% ipython --no-banner

In [1]: import numpy as np

In [2]: np.set_printoptions(suppress=True, linewidth=140)

In [3]: rd = lambda a: np.round(a, 3) + 0

In [4]: W0 = np.load("dump.npy")

In [5]: W0
Out[5]: 
array([[-7.224,  0.903, -3.606,  1.646,  6.329, -1.645, -6.645, -4.444,  0.225],
       [-2.497, -1.71 ,  0.615, -2.211,  4.704,  1.392, -3.867,  0.584,  1.88 ],
       [-5.917,  1.98 , -0.595,  4.408,  4.375, -2.818, -5.352, -3.409,  1.958],
       [ 0.249, -1.452, -1.192, -4.032,  5.58 , -1.118, -2.225,  2.301, -1.101],
       [-5.751,  2.742, -0.96 ,  2.1  ,  3.054, -2.382, -6.939, -3.281,  1.189],
       [-8.006,  2.08 , -2.189,  5.118,  4.67 , -2.565, -5.06 , -3.738,  0.531],
       [-7.024,  2.15 , -1.482,  4.144,  3.328, -1.024, -4.967, -1.496,  1.579],
       [-7.693,  3.896, -1.895,  2.341,  4.247, -2.427, -4.794, -1.563,  2.134],
       [-0.726, -0.658,  0.32 , -3.912,  4.099,  1.866, -3.226,  1.481,  0.151],
       [-4.633, -1.641, -3.267,  0.62 , -1.554, -3.769,  3.058,  0.741, -0.265],
       [-2.882, -2.235, -3.386,  0.629, -3.176, -2.938,  3.2  ,  1.032,  0.155],
       [-7.499,  1.668, -2.021,  2.979,  3.547, -2.137, -5.372, -1.931,  1.41 ],
       [ 1.124, -1.928, -1.959, -1.271,  2.72 ,  1.364, -3.214,  2.067,  0.055],
       [-1.713, -1.696, -1.973, -2.88 ,  2.745,  1.162, -1.764,  1.08 ,  0.844],
       [-3.174, -0.462, -0.902, -1.882,  2.936,  1.773, -4.61 ,  3.028, -2.178],
       [-7.617,  4.781, -1.281,  2.679,  4.092, -3.493, -5.746, -2.927,  1.386],
       [-2.586,  0.153, -3.197,  1.25 , -1.59 , -4.206,  1.927,  0.209, -0.848],
       [-1.807,  0.439, -2.204, -0.293, -3.538, -3.696,  2.361,  0.769,  1.692],
       [-6.902,  1.712, -2.545,  1.976,  4.482, -3.791, -4.846, -4.672,  2.626],
       [-7.258,  2.521, -2.377,  3.716,  3.773, -2.653, -4.57 , -2.284,  0.399],
       [-0.016, -1.725,  0.371, -3.612,  3.872,  0.413, -2.602,  1.798,  0.41 ],
       [-0.427, -1.394, -0.31 , -3.049,  3.247,  1.204, -3.992,  1.201,  1.263],
       [-2.597, -0.481, -3.315,  0.127, -1.754, -6.312,  1.846,  0.058,  0.602],
       [-6.3  ,  3.216, -2.441,  3.647,  2.075, -1.925, -6.66 , -1.933,  1.225],
       [-6.323,  2.927, -1.276,  1.068,  3.267, -2.683, -4.58 , -4.89 ,  0.344],
       [-1.943,  0.376, -3.427,  1.47 , -0.903, -5.275,  4.309,  0.558,  0.009],
       [-6.882,  1.494, -2.691,  3.113,  2.631, -3.658, -5.816, -2.06 ,  0.941],
       [-1.946, -0.642, -3.883,  0.835, -1.736, -5.32 ,  0.854,  0.598,  1.288],
       [-7.614,  1.685, -3.912,  3.315,  4.086, -0.862, -6.626, -3.032, -0.523]])

In [6]: Ac = (W0 - W0.mean(axis=0)) / W0.std(axis=0)

In [7]: rd(Ac.std(axis=0))
Out[7]: array([1., 1., 1., 1., 1., 1., 1., 1., 1.])

In [8]: coef = np.linalg.lstsq(np.delete(Ac, 8, axis=1), Ac[:, 8])[0]

In [9]: rd(coef)
Out[9]: array([ 0.139, -0.161,  0.596,  0.185, -0.358, -0.297, -0.24 , -0.562])

In [10]: np.abs(coef).argmax()
Out[10]: np.int64(2)
